In [1]: import numpy as np

In [2]: np.set_printoptions(precision=2, suppress=True, linewidth=100, floatmode="fixed")

In [3]: J = np.load("block15.npy")

In [4]: J
Out[4]: 
array([[-0.90,  0.20,  0.20, -1.70],
       [ 0.70, -0.60,  0.90,  1.40],
       [ 1.50,  0.40, -0.10,  0.00],
       [-0.60,  0.50, -0.10,  0.20]])

In [5]: M2 = np.linalg.inv(J)

In [6]: np.round(np.linalg.det(J) * np.linalg.det(M2), 2)
Out[6]: np.float64(1.0)

In [7]: print(round(np.linalg.cond(J), 2))
5.54

In [8]: np.linalg.matrix_rank(J)
Out[8]: np.int64(4)

In [9]: J - J[0]
Out[9]: 
array([[ 0.00,  0.00,  0.00,  0.00],
       [ 1.60, -0.80,  0.70,  3.10],
       [ 2.40,  0.20, -0.30,  1.70],
       [ 0.30,  0.30, -0.30,  1.90]])

In [10]: print(np.unravel_index(np.abs(J).argmax(), J.shape))
(np.int64(0), np.int64(3))

In [11]: np.round(J.sum(axis=1), 2) + 0
Out[11]: array([-2.20,  2.40,  1.80,  0.00])

In [12]: round(float(np.linalg.norm(J)), 2)
Out[12]: 3.24

In [13]: J.sum(axis=0)
Out[13]: array([ 0.70,  0.50,  0.90, -0.10])

In [14]: np.count_nonzero(J)
Out[14]: np.int64(15)

In [15]: np.linalg.svd(J, compute_uv=False)
Out[15]: array([2.68, 1.48, 0.94, 0.48])

In [16]: A = np.load("run17.npy")

In [17]: A
Out[17]: 
array([[  6.41,  -2.41,  -1.59,   8.13,  -5.15],
       [ 15.14,  -0.50,  -0.28,  -1.32,   1.65],
       [  5.27, -11.48,   7.41,   6.94,   3.69],
       [ -4.01,  -0.85,   5.02,  -0.72,  -6.65]])

In [18]: rng = np.random.default_rng(76150)

In [19]: M2 = A + rng.integers(-2, 3, (4, 2)) @ rng.integers(-2, 3, (2, 5))

In [20]: M2
Out[20]: 
array([[  6.41,  -2.41,  -1.59,   8.13,  -5.15],
       [ 11.14,  -4.50,  -0.28,  -3.32,  -0.35],
       [ -2.73, -13.48,  11.41,   8.94,  -0.31],
       [ -6.01,  -2.85,   5.02,  -1.72,  -7.65]])

In [21]: print(np.round(np.linalg.svd(M2 - A, compute_uv=False), 2) + 0)
[11.54  4.57  0.00  0.00]

In [22]: vec = np.array([4, 5, 8, -2, 0])

In [23]: A @ np.ones(5)
Out[23]: array([ 5.39, 14.69, 11.83, -7.21])

In [24]: np.sign((A @ vec).round(6))
Out[24]: array([-1.00,  1.00,  1.00,  1.00])

In [25]: A @ (2 * vec)
Out[25]: array([-30.78, 116.92,  18.16,  42.62])

In [26]: (A @ vec).argmax()
Out[26]: np.int64(1)

In [27]: M2 = A / np.linalg.norm(A, axis=1, keepdims=True)

In [28]: G = M2 @ M2.T

In [29]: (G - 2 * np.eye(4)).round(6).argmax(axis=1)
Out[29]: array([2, 0, 0, 2])

In [30]: np.round(np.degrees(np.arccos(np.clip(G[1, 2], -1, 1))), 2)
Out[30]: np.float64(71.57)

In [31]: w1 = np.array([[0, 1, 3, 1, 2, 3],
    ...:     [2, 0, 3, 3, 0, 3],
    ...:     [2, 1, 2, 3, 1, 3],
    ...:     [1, 0, 1, 2, 2, 0],
    ...:     [3, 2, 1, 3, 3, 3]])

In [32]: beta = np.array([1, 0, 2, 2, 0, 2])

In [33]: act = np.maximum(A @ w1 + beta, 0)

In [34]: (act > 0).astype(int)
Out[34]: 
array([[0, 0, 1, 0, 1, 0],
       [1, 1, 1, 1, 1, 1],
       [1, 1, 1, 1, 1, 1],
       [0, 0, 0, 0, 0, 0]])

In [35]: Z = np.array([[2, 0], [0, 1], [1, 0], [0, 1], [0, 1], [1, 0]])

In [36]: act @ Z
Out[36]: 
array([[ 13.80,  12.04],
       [101.86,  67.58],
       [ 47.23,  82.97],
       [  0.00,   0.00]])

In [37]: mat = np.load("a.npy")

In [38]: mat
Out[38]: 
array([[0, 0, 0, 1],
       [0, 0, 1, 0],
       [2, 0, 0, 0],
       [0, 2, 0, 0]])

In [39]: Uu, sv, Vt = np.linalg.svd(mat, full_matrices=False)

In [40]: np.cumsum(sv ** 2) / np.sum(sv ** 2)
Out[40]: array([0.40, 0.80, 0.90, 1.00])

In [41]: print(sv)
[2.00 2.00 1.00 1.00]

In [42]: (sv > 1e-8).sum()
Out[42]: np.int64(4)

In [43]: sv / sv[0]
Out[43]: array([1.00, 1.00, 0.50, 0.50])

In [44]: Uu.T @ Uu
Out[44]: 
array([[1.00, 0.00, 0.00, 0.00],
       [0.00, 1.00, 0.00, 0.00],
       [0.00, 0.00, 1.00, 0.00],
       [0.00, 0.00, 0.00, 1.00]])

In [45]: O = mat.astype(float).copy()

In [46]: for j in range(4):
    ...:     O[:, j] -= O[:, :j] @ (O[:, :j].T @ O[:, j])
    ...:     O[:, j] /= np.linalg.norm(O[:, j])
    ...: 

In [47]: O
Out[47]: 
array([[0.00, 0.00, 0.00, 1.00],
       [0.00, 0.00, 1.00, 0.00],
       [1.00, 0.00, 0.00, 0.00],
       [0.00, 1.00, 0.00, 0.00]])

In [48]: m1 = np.array([[0.14, 0.07, -0.07, -0.06],
    ...:     [-0.47, 0.53, 0.78, 0.05],
    ...:     [-0.09, 0.05, -0.06, -0.03],
    ...:     [-0.74, 0.82, 1.75, 0.27],
    ...:     [-0.36, 0.4, 0.82, 0.07],
    ...:     [-1.33, 1.16, 2.4, 0.36],
    ...:     [0.17, -0.09, -0.03, -0.12],
    ...:     [-1.03, 0.98, 2.41, 0.26],
    ...:     [-1.25, 1.1, 2.49, 0.04],
    ...:     [-0.38, 0.33, 0.79, 0.14]])

In [49]: M2 = np.c_[m1[:, :3] @ np.array([[-9, 9, -9], [8, 4, 5], [-8, -2, 0]]), np.array([1, 2, 0, 1, 2, 2, 1, 0, 1, 0])]

In [50]: M2
Out[50]: 
array([[ -0.14,   1.68,  -0.91,   1.00],
       [  2.23,  -3.67,   6.88,   2.00],
       [  1.69,  -0.49,   1.06,   0.00],
       [ -0.78,  -6.88,  10.76,   1.00],
       [ -0.12,  -3.28,   5.24,   2.00],
       [  2.05, -12.13,  17.77,   2.00],
       [ -2.01,   1.23,  -1.98,   1.00],
       [ -2.17, -10.17,  14.17,   0.00],
       [  0.13, -11.83,  16.75,   1.00],
       [ -0.26,  -3.68,   5.07,   0.00]])

In [51]: np.linalg.matrix_rank(np.c_[m1, M2])
Out[51]: np.int64(5)

In [52]: print(np.linalg.matrix_rank(M2))
4

In [53]: M = np.loadtxt("data.csv", delimiter=",")

In [54]: M
Out[54]: 
array([[0.00, 0.00, 0.00, 1.00, 0.00],
       [0.00, 0.00, 0.00, 0.00, 1.00],
       [1.00, 0.00, 0.00, 0.00, 0.00],
       [0.00, 0.00, 1.00, 0.00, 0.00],
       [0.00, 1.00, 0.00, 0.00, 0.00]])

In [55]: # splits into 2 blocks

In [56]: round(float(np.linalg.det(M.T)), 2)
Out[56]: -1.0

In [57]: round(float(np.linalg.det(2 * M)), 2), round(np.linalg.det(M), 2)
Out[57]: (-32.0, np.float64(-1.0))

In [58]: round(float(np.linalg.det(M[::-1])), 2)
Out[58]: -1.0

In [59]: np.kron(np.eye(2, dtype=int), M)
Out[59]: 
array([[0.00, 0.00, 0.00, 1.00, 0.00, 0.00, 0.00, 0.00, 0.00, 0.00],
       [0.00, 0.00, 0.00, 0.00, 1.00, 0.00, 0.00, 0.00, 0.00, 0.00],
       [1.00, 0.00, 0.00, 0.00, 0.00, 0.00, 0.00, 0.00, 0.00, 0.00],
       [0.00, 0.00, 1.00, 0.00, 0.00, 0.00, 0.00, 0.00, 0.00, 0.00],
       [0.00, 1.00, 0.00, 0.00, 0.00, 0.00, 0.00, 0.00, 0.00, 0.00],
       [0.00, 0.00, 0.00, 0.00, 0.00, 0.00, 0.00, 0.00, 1.00, 0.00],
       [0.00, 0.00, 0.00, 0.00, 0.00, 0.00, 0.00, 0.00, 0.00, 1.00],
       [0.00, 0.00, 0.00, 0.00, 0.00, 1.00, 0.00, 0.00, 0.00, 0.00],
       [0.00, 0.00, 0.00, 0.00, 0.00, 0.00, 0.00, 1.00, 0.00, 0.00],
       [0.00, 0.00, 0.00, 0.00, 0.00, 0.00, 1.00, 0.00, 0.00, 0.00]])

In [60]: vec = np.array([3, 2, 0, 2, -1])

In [61]: np.sign((M @ vec).round(6))
Out[61]: array([ 1.00, -1.00,  1.00,  0.00,  1.00])

In [62]: (M * vec).sum(axis=1)
Out[62]: array([ 2.00, -1.00,  3.00,  0.00,  2.00])

In [63]: M @ vec
Out[63]: array([ 2.00, -1.00,  3.00,  0.00,  2.00])

In [64]: M @ (2 * vec)
Out[64]: array([ 4.00, -2.00,  6.00,  0.00,  4.00])

In [65]: dist = np.linalg.norm(m1[:, None] - m1[None], axis=-1)

In [66]: dist.shape
Out[66]: (10, 10)

In [67]: np.linalg.matrix_rank(dist ** 2)
Out[67]: np.int64(6)

In [68]: dist.mean(axis=1).argmax()
Out[68]: np.int64(5)

In [69]: (dist + 1e9 * np.eye(10)).round(6).argmin(axis=1)
Out[69]: array([6, 4, 0, 7, 9, 8, 0, 8, 7, 4])

In [70]: np.linalg.norm(m1 - m1.mean(axis=0), axis=1)
Out[70]: array([1.46, 0.36, 1.36, 0.73, 0.38, 1.65, 1.51, 1.45, 1.64, 0.43])

In [71]: np.flatnonzero(dist[7] < dist.mean() / 2)
Out[71]: array([5, 7, 8])

In [72]: dist[:5, :5]
Out[72]: 
array([[0.00, 1.15, 0.23, 2.18, 1.08],
       [1.15, 0.00, 1.04, 1.07, 0.18],
       [0.23, 1.04, 0.00, 2.09, 0.99],
       [2.18, 1.07, 2.09, 0.00, 1.11],
       [1.08, 0.18, 0.99, 1.11, 0.00]])

In [73]: data = np.array([[171, 81, 81], [81, 237, 48], [81, 48, 103]])

In [74]: # equal to its transpose

In [75]: w, evecs = np.linalg.eigh(data)

In [76]: print(np.abs(evecs[:, -1]).round(6).argmax())
1

In [77]: w
Out[77]: array([ 48.98, 136.83, 325.19])

In [78]: np.linalg.eigvalsh(data @ data)
Out[78]: array([  2399.18,  18721.16, 105750.66])

In [79]: np.round(evecs.T @ data @ evecs, 2) + 0
Out[79]: 
array([[ 48.98,   0.00,   0.00],
       [  0.00, 136.83,   0.00],
       [  0.00,   0.00, 325.19]])

In [80]: r0, v = data[2], data[0]

In [81]: r0 @ r0
Out[81]: np.int64(19474)

In [82]: pr = (r0 @ v) / (r0 @ r0) * r0

In [83]: pr
Out[83]: array([108.49,  64.29, 137.95])

In [84]: round(np.linalg.norm(r0 + v) ** 2 + np.linalg.norm(r0 - v) ** 2, 2)
Out[84]: np.float64(123674.0)

In [85]: round(float((v - pr) @ r0), 2)
Out[85]: -0.0

In [86]: vec = np.array([2, 2, 2])

In [87]: data @ vec
Out[87]: array([666, 732, 464])

In [88]: print(np.sign((data @ vec).round(6)))
[1 1 1]

In [89]: np.einsum("ij,j->i", data, vec)
Out[89]: array([666, 732, 464])

In [90]: data * vec
Out[90]: 
array([[342, 162, 162],
       [162, 474,  96],
       [162,  96, 206]])

In [91]: data @ np.ones(3)
Out[91]: array([333.00, 366.00, 232.00])

In [92]: np.linalg.norm(data @ vec) <= np.linalg.norm(data, 2) * np.linalg.norm(vec) + 1e-9
Out[92]: np.True_

In [93]: data @ np.eye(3)[1]
Out[93]: array([ 81.00, 237.00,  48.00])

In [94]: (data * vec).sum(axis=1)
Out[94]: array([666, 732, 464])

In [95]: hat = np.triu(np.array([[7, 6, 2], [9, 2, 9], [6, 2, 3]]), 1) + np.eye(3)

In [96]: M2 = hat @ data @ np.linalg.inv(hat)

In [97]: M2
Out[97]: 
array([[  819.00, -3315.00, 28772.00],
       [  810.00, -4191.00, 37074.00],
       [   81.00,  -438.00,  3883.00]])

In [98]: np.linalg.matrix_rank(M2)
Out[98]: np.int64(3)

In [99]: hat @ data - data @ hat
Out[99]: 
array([[  648.00,   492.00,  -577.00],
       [  729.00,   -54.00, -1368.00],
       [    0.00,  -486.00,  -594.00]])

In [100]: np.trace(M2), np.trace(data)
Out[100]: (np.float64(511.0), np.int64(511))
